In [1]: import numpy as np

In [2]: np.set_printoptions(suppress=True, linewidth=140)

In [3]: def rnd(a):
   ...:     return np.round(a, 2) + 0
   ...: 

In [4]: W0 = np.loadtxt("data.csv", delimiter=",")

In [5]: W0
Out[5]: 
array([[ 0.,  2.,  2., -2.,  2.,  2.],
       [-1.,  1., -3.,  3.,  0.,  1.],
       [ 0., -1., -3.,  2., -2., -1.],
       [ 0.,  2.,  1., -2., -3.,  2.],
       [ 3.,  0.,  0., -3., -1.,  1.],
       [ 2.,  3., -1., -3., -3.,  3.]])

In [6]: rng = np.random.default_rng(1616)

In [7]: A2 = W0 + rng.integers(-2, 3, (6, 4)) @ rng.integers(-2, 3, (4, 6))

In [8]: print(A2)
[[  0.   4.   3.   0.   4.   0.]
 [ -1.   1.  -3.   3.   0.   1.]
 [  4. -11.  -3.   0. -10.   5.]
 [  4.  -6.  -2.  -2.  -9.   6.]
 [ -1.   4.   4.  -5.   3.   1.]
 [  4.  -2.  -2.  -4.  -7.   6.]]

In [9]: rnd(np.linalg.svd(A2 - W0, compute_uv=False))
Out[9]: array([21.5 ,  5.89,  2.06,  0.87,  0.  ,  0.  ])

In [10]: np.linalg.matrix_rank(A2 - W0, tol=1e-8)
Out[10]: np.int64(4)

In [11]: vec = np.array([-3, 0, 0, 2, -3, -1])

In [12]: target = W0 @ vec

In [13]: print(target)
[-12.   8.  11.   3. -13.  -6.]

In [14]: rnd(np.linalg.solve(W0.T, W0[1]))
Out[14]: array([0., 1., 0., 0., 0., 0.])

In [15]: rnd(np.linalg.solve(W0, W0[:, 2]))
Out[15]: array([0., 0., 1., 0., 0., 0.])

In [16]: print(rnd(np.linalg.solve(W0, target)))
[-3.  0.  0.  2. -3. -1.]

In [17]: rnd(np.linalg.solve(W0, target + W0[:, 0]))
Out[17]: array([-2.,  0.,  0.,  2., -3., -1.])

In [18]: A2 = np.array([[5, 7], [6, 2], [8, 8], [6, 6], [1, 9], [1, 9], [0, 2]])

In [19]: C = np.array([[-2, -1, -2, 1, -1, 2, 2, 0], [-2, 1, 0, -2, -2, 0, -1, 2]])

In [20]: E = A2 @ C + 0.02 * rng.normal(size=(7, 8))

In [21]: print(rnd(E))
[[-24.01   1.98  -9.98  -9.03 -18.96  10.03   2.96  14.05]
 [-16.    -4.01 -11.97   2.05 -10.01  12.01  10.     4.01]
 [-32.01   0.   -16.02  -8.01 -24.    16.     8.    16.01]
 [-24.01   0.01 -11.96  -6.   -17.97  11.99   6.    12.02]
 [-19.98   7.99  -2.03 -16.99 -18.98   2.    -6.96  18.  ]
 [-20.     7.99  -1.98 -17.   -19.02   1.98  -7.02  18.  ]
 [ -3.99   2.    -0.02  -4.04  -4.04   0.    -2.01   3.98]]

In [22]: O, evecs = np.linalg.qr(W0[:, :5])[0], np.linalg.qr(W0[:, 5:])[0]

In [23]: sv = np.linalg.svd(O.T @ evecs, compute_uv=False)

In [24]: rnd(sv)
Out[24]: array([1.])

In [25]: rnd(np.linalg.norm(O @ O.T - evecs @ evecs.T, 2))
Out[25]: np.float64(1.0)

In [26]: (sv > 0.9).sum()
Out[26]: np.int64(1)

In [27]: rnd(np.degrees(np.arccos(sv.clip(0, 1))))
Out[27]: array([5.2])

In [28]: left, sv, Vt = np.linalg.svd(E)

In [29]: np.argmax(sv[:-1] / (sv[1:] + 1e-6)) + 1
Out[29]: np.int64(2)

In [30]: rnd(sv)
Out[30]: array([90.17, 32.23,  0.08,  0.07,  0.05,  0.03,  0.02])

In [31]: A2 = left[:, :2] @ np.diag(sv[:2]) @ Vt[:2]

In [32]: rnd(np.abs(E - A2).max())
Out[32]: np.float64(0.04)

In [33]: print(np.linalg.matrix_rank(E, rtol=0.05))
2

In [34]: rnd(np.linalg.norm(E - A2, 2)), rnd(sv[2])
Out[34]: (np.float64(0.08), np.float64(0.08))

In [35]: np.linalg.matrix_rank(A2)
Out[35]: np.int64(2)

In [36]: blk = np.stack([E, 4 * E, E[::-1]])

In [37]: blk.shape
Out[37]: (3, 7, 8)

In [38]: (blk @ E.T).shape
Out[38]: (3, 7, 7)

In [39]: A2 = E + rng.integers(-2, 3, (7, 2)) @ rng.integers(-2, 3, (2, 8))

In [40]: print(rnd(A2))
[[-23.01   2.98  -7.98 -10.03 -17.96  12.03   1.96  12.05]
 [-14.    -1.01  -5.97   2.05  -6.01  18.01   7.     1.01]
 [-34.01   0.   -16.02  -2.01 -22.    16.     8.    22.01]
 [-26.01   0.01 -11.96   0.   -15.97  11.99   6.    18.02]
 [-17.98   7.99  -2.03 -22.99 -20.98   2.    -6.96  12.  ]
 [-19.     8.99   0.02 -18.   -18.02   3.98  -8.02  16.  ]
 [ -4.99   0.    -4.02  -5.04  -7.04  -4.    -0.01   4.98]]

In [41]: print(rnd(A2 - E))
[[ 1.  1.  2. -1.  1.  2. -1. -2.]
 [ 2.  3.  6.  0.  4.  6. -3. -3.]
 [-2.  0.  0.  6.  2.  0.  0.  6.]
 [-2.  0.  0.  6.  2.  0.  0.  6.]
 [ 2.  0.  0. -6. -2.  0.  0. -6.]
 [ 1.  1.  2. -1.  1.  2. -1. -2.]
 [-1. -2. -4. -1. -3. -4.  2.  1.]]

In [42]: np.linalg.matrix_rank(A2 - E, tol=1e-8)
Out[42]: np.int64(2)

In [43]: rnd(np.linalg.norm(E, 2) / np.linalg.norm(E))
Out[43]: np.float64(0.94)

In [44]: np.argsort(-np.linalg.norm(E, axis=0).round(6), kind="stable")[:3]
Out[44]: array([0, 4, 7])

In [45]: np.linalg.matrix_rank(E, rtol=0.1)
Out[45]: np.int64(2)

In [46]: [round(float(x), 2) for x in np.linalg.svd(E, compute_uv=False)[:3]]
Out[46]: [90.17, 32.23, 0.08]

In [47]: F = np.load("test6.npy")

In [48]: F
Out[48]: 
array([[ 3, -3, -6,  0,  3, -6,  6, -3,  0, -3, -6,  0, -3,  0,  0],
       [ 1, -1, -2,  0,  1, -2,  2, -1,  0, -1, -2,  0, -1,  0,  0],
       [ 3, -3, -6,  0,  3, -6,  6, -3,  0, -3, -6,  0, -3,  0,  0],
       [ 1, -1, -2,  0,  1, -2,  2, -1,  0, -1, -2,  0, -1,  0,  0],
       [ 1, -1, -2,  0,  1, -2,  2, -1,  0, -1, -2,  0, -1,  0,  0],
       [ 2, -2, -4,  0,  2, -4,  4, -2,  0, -2, -4,  0, -2,  0,  0],
       [ 1, -1, -2,  0,  1, -2,  2, -1,  0, -1, -2,  0, -1,  0,  0]])

In [49]: print(np.abs(np.diag(np.linalg.qr(F)[1])) > 1e-9)
[ True False False False False False False]

In [50]: np.allclose(F[:-1].T @ np.linalg.lstsq(F[:-1].T, F[-1])[0], F[-1])
Out[50]: True

In [51]: rk = np.linalg.matrix_rank(F)

In [52]: rk
Out[52]: np.int64(1)

In [53]: N = np.linalg.svd(F)[2][rk:].T

In [54]: np.allclose(F @ N, 0)
Out[54]: True

In [55]: [int(np.linalg.matrix_rank(F[:, :j + 1])) for j in range(15)]
Out[55]: [1, 1, 1, 1, 1, 1, 1, 1, 1, 1, 1, 1, 1, 1, 1]

In [56]: np.linalg.matrix_rank(F.T @ F), np.linalg.matrix_rank(F @ F.T)
Out[56]: (np.int64(1), np.int64(1))

In [57]: N.shape
Out[57]: (15, 14)

In [58]: vec = np.array([0, -2, -2, 3, -2, -5, 5, 3, -1, 0, 3, -1, 4, -4, 3])

In [59]: np.sign((F @ vec).round(6))
Out[59]: array([1, 1, 1, 1, 1, 1, 1])

In [60]: F @ np.eye(15)[3]
Out[60]: array([0., 0., 0., 0., 0., 0., 0.])

In [61]: F @ vec
Out[61]: array([33, 11, 33, 11, 11, 22, 11])

In [62]: print(np.linalg.norm(F @ vec) <= np.linalg.norm(F, 2) * np.linalg.norm(vec) + 1e-9)
True

In [63]: left, sv, Vt = np.linalg.svd(F)

In [64]: evecs = Vt[:(sv > 1e-8).sum()]

In [65]: vec = F[1] + 5 * F[4] + rng.integers(2) * np.eye(15)[6]

In [66]: vec
Out[66]: array([  6.,  -6., -12.,   0.,   6., -12.,  12.,  -6.,   0.,  -6., -12.,   0.,  -6.,   0.,   0.])

In [67]: rnd(np.linalg.norm(vec - evecs.T @ evecs @ vec))
Out[67]: np.float64(0.0)

In [68]: np.allclose(evecs.T @ evecs @ vec, vec)
Out[68]: True

In [69]: rnd(np.diag(evecs.T @ evecs))
Out[69]: array([0.05, 0.05, 0.18, 0.  , 0.05, 0.18, 0.18, 0.05, 0.  , 0.05, 0.18, 0.  , 0.05, 0.  , 0.  ])
